>>> import numpy as np
>>> np.set_printoptions(precision=1, suppress=True, linewidth=140)
>>> arr = np.load("a.npy")
>>> arr
array([[ 1. ,  0. ,  0. ,  0. ,  0. ,  0. ,  0. ,  0. ],
       [ 0. ,  1. ,  0. ,  0. ,  0. ,  0. ,  0. ,  0. ],
       [ 0. ,  0. ,  1. ,  0. ,  0. ,  0. ,  0. ,  0. ],
       [ 0. ,  0. ,  0. ,  1. ,  0. ,  0. ,  0. ,  0. ],
       [ 0. ,  0. ,  0. ,  0. ,  1. ,  0. ,  0. ,  0. ],
       [ 0. ,  0. ,  0. ,  0. ,  0. , -0.5, -0.9,  0. ],
       [ 0. ,  0. ,  0. ,  0. ,  0. ,  0.9, -0.5,  0. ],
       [ 0. ,  0. ,  0. ,  0. ,  0. ,  0. ,  0. ,  1. ]])
>>> # 7 groups of indices that never mix
>>> arr @ arr
array([[ 1. ,  0. ,  0. ,  0. ,  0. ,  0. ,  0. ,  0. ],
       [ 0. ,  1. ,  0. ,  0. ,  0. ,  0. ,  0. ,  0. ],
       [ 0. ,  0. ,  1. ,  0. ,  0. ,  0. ,  0. ,  0. ],
       [ 0. ,  0. ,  0. ,  1. ,  0. ,  0. ,  0. ,  0. ],
       [ 0. ,  0. ,  0. ,  0. ,  1. ,  0. ,  0. ,  0. ],
       [ 0. ,  0. ,  0. ,  0. ,  0. , -0.5,  0.9,  0. ],
       [ 0. ,  0. ,  0. ,  0. ,  0. , -0.9, -0.5,  0. ],
       [ 0. ,  0. ,  0. ,  0. ,  0. ,  0. ,  0. ,  1. ]])
>>> round(float(np.linalg.det(arr)), 1)
1.0
>>> np.round(arr @ arr.T, 1) + 0
array([[1., 0., 0., 0., 0., 0., 0., 0.],
       [0., 1., 0., 0., 0., 0., 0., 0.],
       [0., 0., 1., 0., 0., 0., 0., 0.],
       [0., 0., 0., 1., 0., 0., 0., 0.],
       [0., 0., 0., 0., 1., 0., 0., 0.],
       [0., 0., 0., 0., 0., 1., 0., 0.],
       [0., 0., 0., 0., 0., 0., 1., 0.],
       [0., 0., 0., 0., 0., 0., 0., 1.]])
>>> np.linalg.pinv(arr)
array([[ 1. ,  0. ,  0. ,  0. ,  0. ,  0. ,  0. ,  0. ],
       [ 0. ,  1. ,  0. ,  0. ,  0. ,  0. ,  0. ,  0. ],
       [ 0. ,  0. ,  1. ,  0. ,  0. ,  0. ,  0. ,  0. ],
       [ 0. ,  0. ,  0. ,  1. ,  0. ,  0. ,  0. ,  0. ],
       [ 0. ,  0. ,  0. ,  0. ,  1. ,  0. ,  0. ,  0. ],
       [ 0. ,  0. ,  0. ,  0. ,  0. , -0.5,  0.9,  0. ],
       [ 0. ,  0. ,  0. ,  0. ,  0. , -0.9, -0.5,  0. ],
       [ 0. ,  0. ,  0. ,  0. ,  0. ,  0. ,  0. ,  1. ]])
>>> def softmax(z):
...     e = np.exp(z - z.max(axis=-1, keepdims=True))
...     return e / e.sum(axis=-1, keepdims=True)
... 
>>> softmax(arr).sum(axis=1)
array([1., 1., 1., 1., 1., 1., 1., 1.])
>>> S = arr @ arr.T / np.sqrt(8)
>>> softmax(S)
array([[0.2, 0.1, 0.1, 0.1, 0.1, 0.1, 0.1, 0.1],
       [0.1, 0.2, 0.1, 0.1, 0.1, 0.1, 0.1, 0.1],
       [0.1, 0.1, 0.2, 0.1, 0.1, 0.1, 0.1, 0.1],
       [0.1, 0.1, 0.1, 0.2, 0.1, 0.1, 0.1, 0.1],
       [0.1, 0.1, 0.1, 0.1, 0.2, 0.1, 0.1, 0.1],
       [0.1, 0.1, 0.1, 0.1, 0.1, 0.2, 0.1, 0.1],
       [0.1, 0.1, 0.1, 0.1, 0.1, 0.1, 0.2, 0.1],
       [0.1, 0.1, 0.1, 0.1, 0.1, 0.1, 0.1, 0.2]])
>>> softmax(S + np.triu(np.full(S.shape, -np.inf), 1))
array([[1. , 0. , 0. , 0. , 0. , 0. , 0. , 0. ],
       [0.4, 0.6, 0. , 0. , 0. , 0. , 0. , 0. ],
       [0.3, 0.3, 0.4, 0. , 0. , 0. , 0. , 0. ],
       [0.2, 0.2, 0.2, 0.3, 0. , 0. , 0. , 0. ],
       [0.2, 0.2, 0.2, 0.2, 0.3, 0. , 0. , 0. ],
       [0.2, 0.2, 0.2, 0.2, 0.2, 0.2, 0. , 0. ],
       [0.1, 0.1, 0.1, 0.1, 0.1, 0.1, 0.2, 0. ],
       [0.1, 0.1, 0.1, 0.1, 0.1, 0.1, 0.1, 0.2]])
>>> softmax(S).round(6).argmax(axis=1)
array([0, 1, 2, 3, 4, 5, 6, 7])
>>> x0 = np.array([1, 3, 3, 0, 2, 3, 3, 3])
>>> h = np.maximum(arr @ x0, 0)
>>> np.flatnonzero(h > 1e-9)
array([0, 1, 2, 4, 6, 7])
>>> np.maximum(arr @ x0, 0) - np.maximum(-arr @ x0, 0)
array([ 1. ,  3. ,  3. ,  0. ,  2. , -4.1,  1.1,  3. ])
>>> np.count_nonzero(arr)
np.int64(10)
>>> arr.sum(axis=1)
array([ 1. ,  1. ,  1. ,  1. ,  1. , -1.4,  0.4,  1. ])
>>> arr - arr[0]
array([[ 0. ,  0. ,  0. ,  0. ,  0. ,  0. ,  0. ,  0. ],
       [-1. ,  1. ,  0. ,  0. ,  0. ,  0. ,  0. ,  0. ],
       [-1. ,  0. ,  1. ,  0. ,  0. ,  0. ,  0. ,  0. ],
       [-1. ,  0. ,  0. ,  1. ,  0. ,  0. ,  0. ,  0. ],
       [-1. ,  0. ,  0. ,  0. ,  1. ,  0. ,  0. ,  0. ],
       [-1. ,  0. ,  0. ,  0. ,  0. , -0.5, -0.9,  0. ],
       [-1. ,  0. ,  0. ,  0. ,  0. ,  0.9, -0.5,  0. ],
       [-1. ,  0. ,  0. ,  0. ,  0. ,  0. ,  0. ,  1. ]])
>>> np.abs(arr).max()
np.float64(1.0)
>>> np.unravel_index(np.abs(arr).argmax(), arr.shape)
(np.int64(0), np.int64(0))
>>> round(np.linalg.norm(arr), 1)
np.float64(2.8)
>>> np.linalg.svd(arr, compute_uv=False)
array([1., 1., 1., 1., 1., 1., 1., 1.])
>>> W0 = np.loadtxt("w.csv", delimiter=",")
>>> W0.round(1) + 0
array([[ 1. ,  0.3,  0. ,  0.2, -0.2, -0.1, -0.1,  0.3,  0.2,  0. , -0.2],
       [ 0.3,  0.8,  0. , -0.1, -0.2,  0.3,  0.3,  0.2,  0.6,  0.3,  0.2],
       [ 0. ,  0. ,  1.3,  0.2,  0. , -0.4,  0. ,  0.1, -0.1,  0.1,  0. ],
       [ 0.2, -0.1,  0.2,  0.9,  0.4, -0.2, -0.1, -0.3, -0.1,  0.3,  0.1],
       [-0.2, -0.2,  0. ,  0.4,  0.8, -0.1, -0.1,  0.1,  0.1, -0.1, -0.1],
       [-0.1,  0.3, -0.4, -0.2, -0.1,  1.4, -0.1,  0. ,  0. , -0.2,  0. ],
       [-0.1,  0.3,  0. , -0.1, -0.1, -0.1,  1.4,  0.3, -0.5, -0.1,  0. ],
       [ 0.3,  0.2,  0.1, -0.3,  0.1,  0. ,  0.3,  1.3, -0.1,  0.2, -0.1],
       [ 0.2,  0.6, -0.1, -0.1,  0.1,  0. , -0.5, -0.1,  1.2,  0.2,  0. ],
       [ 0. ,  0.3,  0.1,  0.3, -0.1, -0.2, -0.1,  0.2,  0.2,  1.1,  0. ],
       [-0.2,  0.2,  0. ,  0.1, -0.1,  0. ,  0. , -0.1,  0. ,  0. ,  1.9]])
>>> rng = np.random.default_rng(69497)
>>> Y = W0 + rng.integers(-2, 3, (11, 9)) @ rng.integers(-2, 3, (9, 11))
>>> Y.round(1) + 0
array([[-3. ,  6.3, -6. , -1.8,  0.8, -1.1,  4.9, -7.7,  4.2,  3. , -1.2],
       [-0.7,  6.8,  5. , 10.9,  8.8,  2.3, -2.7, -0.8, -2.4,  1.3,  2.2],
       [ 5. , -3. , -1.7,  3.2,  6. ,  5.6, -2. , -3.9, -6.1, -1.9,  9. ],
       [ 0.2, -0.1, -3.8, -1.1,  4.4,  7.8, -3.1,  3.7, -1.1, -5.7,  6.1],
       [ 3.8,  3.8, 10. , -1.6,  0.8, -0.1, -6.1, -9.9,  6.1, -0.1,  1.9],
       [-6.1, -0.7,  1.6,  0.8,  6.9,  6.4,  5.9, -1. , -3. , -4.2,  2. ],
       [ 4.9, 10.3,  0. , -5.1, 10.9,  3.9, -3.6,  2.3,  3.5, -2.1,  4. ],
       [ 6.3,  5.2,  0.1, -9.3, -8.9, -8. ,  1.3, -7.7,  7.9,  9.2, -0.1],
       [10.2, 13.6,  1.9,  7.9,  8.1, -2. , -2.5, -5.1, -1.8,  7.2,  2. ],
       [ 9. , -2.7,  3.1, -6.7,  6.9, -1.2,  1.9, -4.8, -1.8,  3.1,  6. ],
       [-1.2, -0.8,  4. , -1.9, -2.1,  2. ,  0. , -0.1,  1. , -3. ,  1.9]])
>>> np.round(np.linalg.svd(Y - W0, compute_uv=False), 1) + 0
array([31.2, 30.6, 20.3, 15.8, 15.5, 14. , 10. ,  4. ,  2.8,  0. ,  0. ])
>>> G = W0.T @ W0
>>> np.round(np.linalg.svd(W0, compute_uv=False) ** 2, 1) + 0
array([4., 4., 4., 4., 1., 1., 1., 1., 1., 0., 0.])
>>> np.allclose(G, G.T)
True
>>> (W0 @ W0.T).shape
(11, 11)
>>> G.round(1) + 0
array([[ 1.4,  0.7,  0. ,  0.1, -0.3,  0. ,  0. ,  0.7,  0.5,  0.4, -0.5],
       [ 0.7,  1.4, -0.1, -0.2, -0.4,  0.5,  0.3,  0.7,  1. ,  0.6,  0.5],
       [ 0. , -0.1,  1.8,  0.6,  0.2, -1.1,  0.1,  0.3, -0.2,  0.4,  0. ],
       [ 0.1, -0.2,  0.6,  1.2,  0.6, -0.7, -0.4, -0.5,  0. ,  0.5,  0.2],
       [-0.3, -0.4,  0.2,  0.6,  0.9, -0.3, -0.2, -0.1,  0.1, -0.1, -0.3],
       [ 0. ,  0.5, -1.1, -0.7, -0.3,  2.3, -0.1, -0.1,  0.2, -0.6, -0.1],
       [ 0. ,  0.3,  0.1, -0.4, -0.2, -0.1,  2.3,  0.9, -1.2, -0.3,  0.2],
       [ 0.7,  0.7,  0.3, -0.5, -0.1, -0.1,  0.9,  2.1, -0.2,  0.6, -0.2],
       [ 0.5,  1. , -0.2,  0. ,  0.1,  0.2, -1.2, -0.2,  2.1,  0.6,  0.1],
       [ 0.4,  0.6,  0.4,  0.5, -0.1, -0.6, -0.3,  0.6,  0.6,  1.7,  0. ],
       [-0.5,  0.5,  0. ,  0.2, -0.3, -0.1,  0.2, -0.2,  0.1,  0. ,  3.8]])
>>> np.round(np.linalg.eigvalsh(G)[::-1], 1) + 0
array([4., 4., 4., 4., 1., 1., 1., 1., 1., 0., 0.])
>>> np.linalg.matrix_rank(G)
np.int64(9)
>>> np.diag(G)
array([1.4, 1.4, 1.8, 1.2, 0.9, 2.3, 2.3, 2.1, 2.1, 1.7, 3.8])
>>> ev, vecs = np.linalg.eigh(G)
>>> np.round(vecs.T @ vecs, 1) + 0
array([[1., 0., 0., 0., 0., 0., 0., 0., 0., 0., 0.],
       [0., 1., 0., 0., 0., 0., 0., 0., 0., 0., 0.],
       [0., 0., 1., 0., 0., 0., 0., 0., 0., 0., 0.],
       [0., 0., 0., 1., 0., 0., 0., 0., 0., 0., 0.],
       [0., 0., 0., 0., 1., 0., 0., 0., 0., 0., 0.],
       [0., 0., 0., 0., 0., 1., 0., 0., 0., 0., 0.],
       [0., 0., 0., 0., 0., 0., 1., 0., 0., 0., 0.],
       [0., 0., 0., 0., 0., 0., 0., 1., 0., 0., 0.],
       [0., 0., 0., 0., 0., 0., 0., 0., 1., 0., 0.],
       [0., 0., 0., 0., 0., 0., 0., 0., 0., 1., 0.],
       [0., 0., 0., 0., 0., 0., 0., 0., 0., 0., 1.]])
>>> np.round(ev.sum(), 1), np.trace(G)
(np.float64(21.0), np.float64(21.0))
>>> np.round(np.linalg.eigvalsh(G @ G), 1) + 0
array([ 0.,  0.,  1.,  1.,  1.,  1.,  1., 16., 16., 16., 16.])
>>> np.unique(ev.round(6) + 0, return_counts=True)[1]
array([2, 5, 4])
>>> E = np.loadtxt("block4.csv", delimiter=",")
>>> E
array([[0., 0., 0., 0., 1., 0., 4., 1., 0., 0., 0.],
       [0., 0., 0., 0., 2., 0., 5., 1., 2., 0., 0.],
       [2., 0., 0., 0., 0., 0., 0., 5., 1., 0., 0.],
       [0., 3., 0., 0., 1., 0., 0., 0., 2., 1., 1.],
       [0., 4., 0., 0., 0., 2., 0., 0., 0., 0., 0.],
       [0., 2., 0., 0., 0., 2., 0., 0., 0., 0., 0.],
       [0., 0., 4., 0., 0., 0., 1., 0., 0., 0., 0.],
       [0., 0., 0., 0., 5., 3., 0., 0., 0., 0., 0.],
       [0., 0., 5., 5., 2., 0., 2., 2., 0., 0., 0.]])
>>> w1 = np.array([[0, 6, 4, 2],
...     [9, 2, 1, 5],
...     [7, 5, 6, 6],
...     [6, 7, 3, 9],
...     [5, 1, 8, 9],
...     [0, 0, 1, 4],
...     [6, 6, 4, 6],
...     [7, 3, 9, 2],
...     [2, 7, 1, 4],
...     [6, 7, 5, 7],
...     [9, 7, 8, 7]])
>>> b = np.array([2, 2, 3, 0])
>>> hid = np.maximum(E @ w1 + b, 0)
>>> hid
array([[ 38.,  30.,  36.,  35.],
       [ 53.,  51.,  50.,  58.],
       [ 39.,  36.,  57.,  18.],
       [ 53.,  37.,  29.,  46.],
       [ 38.,  10.,   9.,  28.],
       [ 20.,   6.,   7.,  18.],
       [ 36.,  28.,  31.,  30.],
       [ 27.,   7.,  46.,  57.],
       [103.,  82.,  90., 109.]])
>>> (hid > 0).mean(axis=0)
array([1., 1., 1., 1.])
>>> np.linalg.matrix_rank(hid)
np.int64(4)
>>> W2 = np.array([[-8, -3], [2, 8], [-2, 8], [5, -6]])
>>> w1 @ W2
array([[ 14,  68],
       [-45, -33],
       [-28,  31],
       [  5,   8],
       [ -9,   3],
       [ 18, -16],
       [-14,  26],
       [-58,  63],
       [ 16,  34],
       [ -9,  36],
       [-39,  51]])
>>> hid @ W2
array([[-141.,  204.],
       [-132.,  301.],
       [-264.,  519.],
       [-178.,   93.],
       [-162., -130.],
       [ -72.,  -64.],
       [-144.,  184.],
       [  -9.,    1.],
       [-295.,  413.]])
>>> U, sig, Vh = np.linalg.svd(E, full_matrices=False)
>>> sig
array([9.5, 6.7, 6. , 5.4, 4.8, 2.8, 2.5, 0.9, 0.4])
>>> np.round(U.T @ E @ Vh.T, 1) + 0
array([[9.5, 0. , 0. , 0. , 0. , 0. , 0. , 0. , 0. ],
       [0. , 6.7, 0. , 0. , 0. , 0. , 0. , 0. , 0. ],
       [0. , 0. , 6. , 0. , 0. , 0. , 0. , 0. , 0. ],
       [0. , 0. , 0. , 5.4, 0. , 0. , 0. , 0. , 0. ],
       [0. , 0. , 0. , 0. , 4.8, 0. , 0. , 0. , 0. ],
       [0. , 0. , 0. , 0. , 0. , 2.8, 0. , 0. , 0. ],
       [0. , 0. , 0. , 0. , 0. , 0. , 2.5, 0. , 0. ],
       [0. , 0. , 0. , 0. , 0. , 0. , 0. , 0.9, 0. ],
       [0. , 0. , 0. , 0. , 0. , 0. , 0. , 0. , 0.4]])
>>> np.round(U.T @ U, 1) + 0
array([[1., 0., 0., 0., 0., 0., 0., 0., 0.],
       [0., 1., 0., 0., 0., 0., 0., 0., 0.],
       [0., 0., 1., 0., 0., 0., 0., 0., 0.],
       [0., 0., 0., 1., 0., 0., 0., 0., 0.],
       [0., 0., 0., 0., 1., 0., 0., 0., 0.],
       [0., 0., 0., 0., 0., 1., 0., 0., 0.],
       [0., 0., 0., 0., 0., 0., 1., 0., 0.],
       [0., 0., 0., 0., 0., 0., 0., 1., 0.],
       [0., 0., 0., 0., 0., 0., 0., 0., 1.]])
>>> np.cumsum(sig ** 2) / np.sum(sig ** 2)
array([0.4, 0.6, 0.7, 0.8, 0.9, 1. , 1. , 1. , 1. ])
>>> U.shape, sig.shape, Vh.shape
((9, 9), (9,), (9, 11))
>>> G = E.T @ E
>>> np.linalg.svd(E, compute_uv=False) ** 2
array([90.7, 45. , 36.4, 28.7, 23. ,  7.8,  6.5,  0.8,  0.2])
>>> np.round(np.linalg.eigvalsh(G)[::-1], 1) + 0
array([90.7, 45. , 36.4, 28.7, 23. ,  7.8,  6.5,  0.8,  0.2,  0. ,  0. ])
>>> np.linalg.matrix_rank(G)
np.int64(9)
>>> np.diag(G)
array([ 4., 29., 41., 25., 35., 17., 46., 31.,  9.,  1.,  1.])
